$ ipython --no-banner

In [1]: import numpy as np

In [2]: import numpy.linalg as la

In [3]: np.set_printoptions(suppress=True, linewidth=160)

In [4]: def rnd(a):
   ...:     return np.round(a, 1) + 0
   ...: 

In [5]: E = np.loadtxt("block3.csv", delimiter=",")

In [6]: rnd(E)
Out[6]: 
array([[-0.2, -0.1,  0.3, -0.2,  0. ,  0.3,  0. , -0.5, -0.2, -0.2,  0.3, -0.6],
       [-0.2, -0.4,  0.2,  0.1,  0.2, -0.1,  0.6,  0.4, -0.5,  0.1,  0.1,  0. ],
       [-0.1,  0. ,  0. , -0.3, -0.4,  0. ,  0.4,  0. ,  0.5,  0.5,  0.4,  0. ],
       [ 0.6,  0.3,  0.3, -0.2, -0.2, -0.1, -0.1,  0.5, -0.2, -0.2,  0.3,  0. ],
       [ 0.4, -0.4, -0.1,  0.2, -0.4,  0.5,  0. ,  0.1,  0.1,  0.1, -0.4, -0.3],
       [-0.4,  0.1,  0. ,  0.5, -0.5,  0. , -0.2,  0.2, -0.1, -0.3,  0.3,  0. ],
       [-0.2, -0.2,  0.3, -0.1,  0.1, -0.4, -0.5,  0.3,  0.2,  0.3, -0.1, -0.4],
       [ 0.1,  0. ,  0.2,  0. , -0.5, -0.6,  0.2, -0.4, -0.2, -0.1, -0.3,  0. ],
       [ 0. ,  0.5, -0.1,  0.1, -0.1,  0.1, -0.1, -0.1, -0.5,  0.6,  0. , -0.2],
       [ 0. ,  0.4, -0.3,  0.1,  0.1, -0.2,  0.4,  0.2,  0.2, -0.3, -0.2, -0.6],
       [ 0.1,  0.3,  0.7,  0.5,  0.2,  0.1,  0.2, -0.1,  0.2,  0.1,  0. ,  0.1],
       [-0.4,  0.3,  0.3, -0.5, -0.2,  0.3,  0.1,  0.2,  0. , -0.1, -0.5,  0.2]])

In [7]: # orthonormal columns

In [8]: x0 = np.array([1, 0, 0, -2, -1, 2, 2, 2, -1, 2, -2, 0])

In [9]: print(rnd(la.norm(x0)), rnd(la.norm(E @ x0)))
5.2 5.2

In [10]: rnd(np.sort(np.abs(np.degrees(np.angle(la.eigvals(E))))))
Out[10]: array([  0. ,  42.2,  42.2,  89.5,  89.5, 120.4, 120.4, 130. , 130. , 174.4, 174.4, 180. ])

In [11]: [p for p in range(1, 25) if np.allclose(la.matrix_power(E, p), np.eye(12))]
Out[11]: []

In [12]: print(rnd(la.det(E)))
-1.0

In [13]: 12 - la.matrix_rank(E - np.eye(12), tol=1e-8)
Out[13]: np.int64(1)

In [14]: rnd(E.T @ (E @ x0))
Out[14]: array([ 1.,  0.,  0., -2., -1.,  2.,  2.,  2., -1.,  2., -2.,  0.])

In [15]: left, sigma, vt = la.svd(E, full_matrices=False)

In [16]: print(np.allclose(left * sigma @ vt, E))
True

In [17]: rnd(sigma / sigma[0])
Out[17]: array([1., 1., 1., 1., 1., 1., 1., 1., 1., 1., 1., 1.])

In [18]: m1 = np.load("out16.npy")

In [19]: m1
Out[19]: 
array([[0, 0, 1, 0, 0, 0, 0, 0, 0, 0, 0, 0, 0, 0, 0, 0],
       [0, 0, 0, 0, 0, 1, 0, 0, 0, 1, 1, 0, 0, 1, 0, 0],
       [1, 0, 0, 0, 0, 0, 0, 0, 1, 0, 0, 0, 0, 1, 0, 1],
       [0, 0, 0, 0, 0, 0, 0, 0, 0, 0, 0, 0, 1, 0, 0, 0],
       [0, 0, 0, 0, 0, 1, 0, 0, 0, 0, 0, 0, 0, 0, 0, 0],
       [0, 1, 0, 0, 1, 0, 0, 0, 0, 1, 0, 0, 0, 0, 1, 0],
       [0, 0, 0, 0, 0, 0, 0, 1, 0, 0, 0, 0, 0, 0, 0, 0],
       [0, 0, 0, 0, 0, 0, 1, 0, 0, 0, 0, 1, 0, 1, 0, 0],
       [0, 0, 1, 0, 0, 0, 0, 0, 0, 0, 0, 0, 1, 0, 0, 0],
       [0, 1, 0, 0, 0, 1, 0, 0, 0, 0, 0, 1, 0, 1, 0, 0],
       [0, 1, 0, 0, 0, 0, 0, 0, 0, 0, 0, 1, 0, 0, 0, 0],
       [0, 0, 0, 0, 0, 0, 0, 1, 0, 1, 1, 0, 0, 1, 0, 0],
       [0, 0, 0, 1, 0, 0, 0, 0, 1, 0, 0, 0, 0, 1, 0, 0],
       [0, 1, 1, 0, 0, 0, 0, 1, 0, 1, 0, 1, 1, 0, 0, 0],
       [0, 0, 0, 0, 0, 1, 0, 0, 0, 0, 0, 0, 0, 0, 0, 0],
       [0, 0, 1, 0, 0, 0, 0, 0, 0, 0, 0, 0, 0, 0, 0, 0]])

In [20]: # rank 12

In [21]: ev, vecs = la.eigh(m1)

In [22]: print(np.abs(vecs[:, -1]).round(6).argmax())
13

In [23]: rnd(la.svd(m1, compute_uv=False))
Out[23]: array([3.6, 2.7, 2.2, 2.1, 1.9, 1.7, 1.3, 1.2, 1.2, 0.9, 0.6, 0.3, 0. , 0. , 0. , 0. ])

In [24]: rnd(np.abs(vecs[:, -1]))
Out[24]: array([0.1, 0.4, 0.2, 0. , 0.1, 0.3, 0.1, 0.3, 0.1, 0.4, 0.2, 0.4, 0.2, 0.5, 0.1, 0.1])

In [25]: print(rnd(ev.sum()), np.trace(m1))
0.0 0

In [26]: rnd(la.eigvalsh(m1 + 5 * np.eye(16)))
Out[26]: array([2.3, 2.8, 3.1, 3.7, 3.8, 4.4, 5. , 5. , 5. , 5. , 5.3, 5.9, 6.2, 6.7, 7.1, 8.6])

In [27]: arr = np.array([[5.0, 1.0, 1.0, 1.0, 1.0, 1.0, 1.0, 1.0],
    ...:     [1.0, 5.0, 1.0, 1.0, 1.0, 1.0, 1.0, 1.0],
    ...:     [1.0, 1.0, 5.0, 1.0, 1.0, 1.0, 1.0, 1.0],
    ...:     [1.0, 1.0, 1.0, 5.0, 1.0, 1.0, 1.0, 1.0],
    ...:     [1.0, 1.0, 1.0, 1.0, 5.0, 1.0, 1.0, 1.0],
    ...:     [1.0, 1.0, 1.0, 1.0, 1.0, 5.0, 1.0, 1.0],
    ...:     [1.0, 1.0, 1.0, 1.0, 1.0, 1.0, 5.0, 1.0],
    ...:     [1.0, 1.0, 1.0, 1.0, 1.0, 1.0, 1.0, 5.0]])

In [28]: # symmetric, so the eigenvalues are real

In [29]: print(rnd(np.abs(la.eigvals(E)).max()))
1.0

In [30]: rnd(la.matrix_power(E, 4))
Out[30]: 
array([[-0.2, -0.2,  0.2, -0.1, -0.2, -0.2,  0.5,  0.2, -0.3, -0.1,  0.5, -0.2],
       [-0.2, -0.2,  0. ,  0.4,  0.6,  0.2,  0.2,  0.3,  0.1, -0.3, -0.2, -0.4],
       [ 0.2, -0.1,  0.2, -0.1, -0.1, -0.4, -0.2, -0.4,  0. , -0.1, -0.2, -0.7],
       [ 0.1,  0.5, -0.1,  0.4, -0.2,  0. ,  0.4,  0. , -0.2,  0.3, -0.3, -0.2],
       [ 0. ,  0. ,  0.4, -0.2, -0.5,  0.6, -0.1,  0.3,  0.3,  0. , -0.2, -0.2],
       [-0.6, -0.1, -0.3,  0. , -0.2, -0.3,  0. ,  0.1,  0.4,  0.5,  0. , -0.1],
       [ 0.5, -0.5, -0.3,  0.4, -0.3,  0.1,  0.2, -0.1,  0.2,  0. ,  0.2,  0. ],
       [ 0.1,  0.2, -0.5,  0. , -0.1, -0.1, -0.5,  0.5, -0.2, -0.2,  0.2, -0.3],
       [ 0. ,  0.4, -0.3, -0.4,  0.1,  0.3,  0.3, -0.3,  0.4, -0.2,  0.3, -0.2],
       [-0.2, -0.1,  0. ,  0.2,  0.1,  0.4, -0.3, -0.3, -0.4,  0.4,  0.4, -0.2],
       [ 0.5,  0. ,  0.1, -0.3,  0.4, -0.1,  0.1,  0.3,  0.2,  0.6,  0.1, -0.2],
       [ 0. , -0.4, -0.4, -0.5,  0. ,  0.2,  0.2,  0. , -0.4,  0. , -0.4, -0.1]])

In [31]: J = np.loadtxt("case10.csv", delimiter=",")

In [32]: print(rnd(J))
[[ 0.3 -3.1  5.2  1.1 -1.5  2.   3.6  3.5  1.7  0.7 -1.6  3.9  2.2 -2.  -0.8]
 [-0.4  4.2 -3.7 -1.3  3.  -1.9 -3.3 -2.9 -0.6 -0.8  2.1 -4.4 -2.6  2.  -0.7]
 [ 0.  -2.7 -5.4  0.4 -4.1 -0.7 -1.6 -2.5 -3.4  0.2 -1.4  0.9  0.9  0.5  4.7]
 [-0.2  4.5  2.6 -1.1  5.  -0.4 -0.4  0.6  2.5 -0.6  2.2 -3.1 -2.1  0.7 -4.4]
 [ 0.1  1.2  6.3  0.   2.9  1.2  2.5  3.3  3.4  0.1  0.6  0.6  0.  -1.1 -4.3]
 [-0.2  4.6  2.2 -1.1  5.  -0.6 -0.7  0.3  2.3 -0.7  2.3 -3.4 -2.3  0.8 -4.2]
 [ 0.3 -5.   0.   1.3 -4.7  1.2  1.8  1.  -1.4  0.8 -2.5  4.2  2.7 -1.4  3.2]
 [ 0.2  0.6  6.5  0.2  2.4  1.4  2.8  3.5  3.3  0.2  0.3  1.1  0.3 -1.3 -4. ]
 [-0.2  4.7  1.9 -1.2  5.  -0.6 -0.8  0.2  2.3 -0.7  2.4 -3.5 -2.3  0.9 -4.2]
 [ 0.   2.4  5.7 -0.3  3.8  0.8  1.8  2.7  3.4 -0.2  1.2 -0.6 -0.7 -0.6 -4.7]
 [ 0.4 -4.   3.9  1.3 -2.8  1.9  3.3  3.   0.8  0.8 -2.   4.4  2.6 -2.   0.5]
 [ 0.3 -1.8  6.2  0.8  0.   1.9  3.6  3.8  2.5  0.5 -0.9  3.1  1.6 -1.9 -2.2]
 [-0.2  4.4  3.  -1.   5.  -0.3 -0.2  0.8  2.7 -0.6  2.2 -2.9 -2.   0.6 -4.5]
 [-0.1  4.   3.7 -0.9  4.8  0.   0.3  1.3  2.9 -0.5  2.  -2.4 -1.8  0.3 -4.7]
 [ 0.1  2.1  5.9 -0.3  3.6  0.9  2.   2.9  3.4 -0.1  1.  -0.3 -0.5 -0.7 -4.6]
 [ 0.3 -5.   0.2  1.3 -4.7  1.2  1.9  1.1 -1.3  0.8 -2.5  4.2  2.7 -1.4  3.1]
 [-0.3  3.1 -5.2 -1.1  1.5 -2.  -3.6 -3.5 -1.7 -0.7  1.5 -3.9 -2.2  2.   0.8]
 [-0.1  4.1  3.6 -0.9  4.9 -0.1  0.2  1.2  2.9 -0.5  2.  -2.5 -1.8  0.3 -4.7]
 [-0.3  4.8  1.3 -1.2  5.  -0.8 -1.1 -0.2  2.  -0.7  2.4 -3.7 -2.5  1.  -3.9]
 [-0.4  4.3 -3.4 -1.3  3.2 -1.8 -3.2 -2.7 -0.4 -0.8  2.2 -4.5 -2.6  1.9 -1. ]
 [ 0.3 -4.8  2.   1.4 -4.   1.6  2.7  2.  -0.4  0.9 -2.4  4.5  2.7 -1.8  2. ]
 [ 0.1  1.9  6.  -0.2  3.5  1.   2.1  3.   3.4 -0.1  1.  -0.1 -0.4 -0.8 -4.5]
 [-0.1  3.9  4.  -0.8  4.8  0.1  0.5  1.5  3.  -0.5  1.9 -2.2 -1.7  0.2 -4.7]
 [-0.3  1.5 -6.3 -0.7 -0.3 -1.9 -3.5 -3.8 -2.6 -0.5  0.8 -2.9 -1.4  1.8  2.4]
 [ 0.   3.2  4.9 -0.6  4.4  0.4  1.2  2.1  3.3 -0.3  1.6 -1.4 -1.2 -0.2 -4.8]
 [-0.2  4.3  3.2 -1.   5.  -0.2 -0.1  0.9  2.7 -0.6  2.1 -2.8 -2.   0.5 -4.6]
 [-0.3  5.  -0.3 -1.3  4.6 -1.2 -2.  -1.1  1.2 -0.8  2.5 -4.2 -2.7  1.4 -3.1]
 [ 0.2 -4.6 -2.2  1.1 -5.   0.6  0.7 -0.3 -2.4  0.7 -2.3  3.3  2.3 -0.8  4.2]
 [ 0.  -3.2 -5.   0.6 -4.4 -0.5 -1.2 -2.1 -3.3  0.3 -1.6  1.4  1.2  0.2  4.8]
 [ 0.2  0.2  6.5  0.3  2.   1.5  3.   3.6  3.2  0.2  0.1  1.4  0.5 -1.4 -3.7]
 [ 0.2 -4.7 -1.9  1.2 -5.   0.7  0.8 -0.1 -2.2  0.7 -2.4  3.5  2.3 -0.9  4.1]
 [-0.3  2.5 -5.7 -1.   0.8 -2.  -3.6 -3.7 -2.1 -0.6  1.2 -3.5 -1.9  2.   1.5]
 [ 0.   2.8  5.3 -0.5  4.1  0.6  1.5  2.4  3.4 -0.3  1.4 -1.  -1.  -0.4 -4.8]
 [-0.1  3.8  4.1 -0.8  4.7  0.1  0.6  1.5  3.1 -0.5  1.9 -2.1 -1.6  0.1 -4.7]
 [ 0.1 -3.4 -4.7  0.7 -4.5 -0.3 -1.  -2.  -3.2  0.4 -1.7  1.6  1.3  0.1  4.8]
 [-0.3  4.9 -1.2 -1.4  4.3 -1.4 -2.4 -1.6  0.8 -0.9  2.4 -4.4 -2.7  1.6 -2.6]
 [-0.2  4.4  2.9 -1.   5.  -0.3 -0.2  0.8  2.6 -0.6  2.2 -2.9 -2.1  0.6 -4.5]]

In [33]: # rows and columns are dependent

In [34]: Xc = J - J.mean(axis=0)

In [35]: left, sigma, vt = la.svd(Xc, full_matrices=False)

In [36]: rnd(vt[0] * np.sign(vt[0, np.abs(vt[0]).argmax()]))
Out[36]: array([ 0. ,  0.4,  0.3, -0.1,  0.5,  0. ,  0. ,  0.1,  0.3, -0.1,  0.2, -0.3, -0.2,  0.1, -0.4])

In [37]: rnd(sigma ** 2 / (sigma ** 2).sum())
Out[37]: array([0.6, 0.4, 0. , 0. , 0. , 0. , 0. , 0. , 0. , 0. , 0. , 0. , 0. , 0. , 0. ])

In [38]: la.matrix_rank(Xc)
Out[38]: np.int64(2)

In [39]: np.abs(vt[0]).argmax()
Out[39]: np.int64(4)

In [40]: rnd(Xc.mean(axis=0))
Out[40]: array([0., 0., 0., 0., 0., 0., 0., 0., 0., 0., 0., 0., 0., 0., 0.])

In [41]: (np.sign(left[:, 0]) == np.sign(left[0, 0])).astype(int)
Out[41]: array([1, 0, 1, 0, 0, 0, 1, 0, 0, 0, 1, 1, 0, 0, 0, 1, 1, 0, 0, 0, 1, 0, 0, 1, 0, 0, 0, 1, 1, 0, 1, 1, 0, 0, 1, 0, 0])
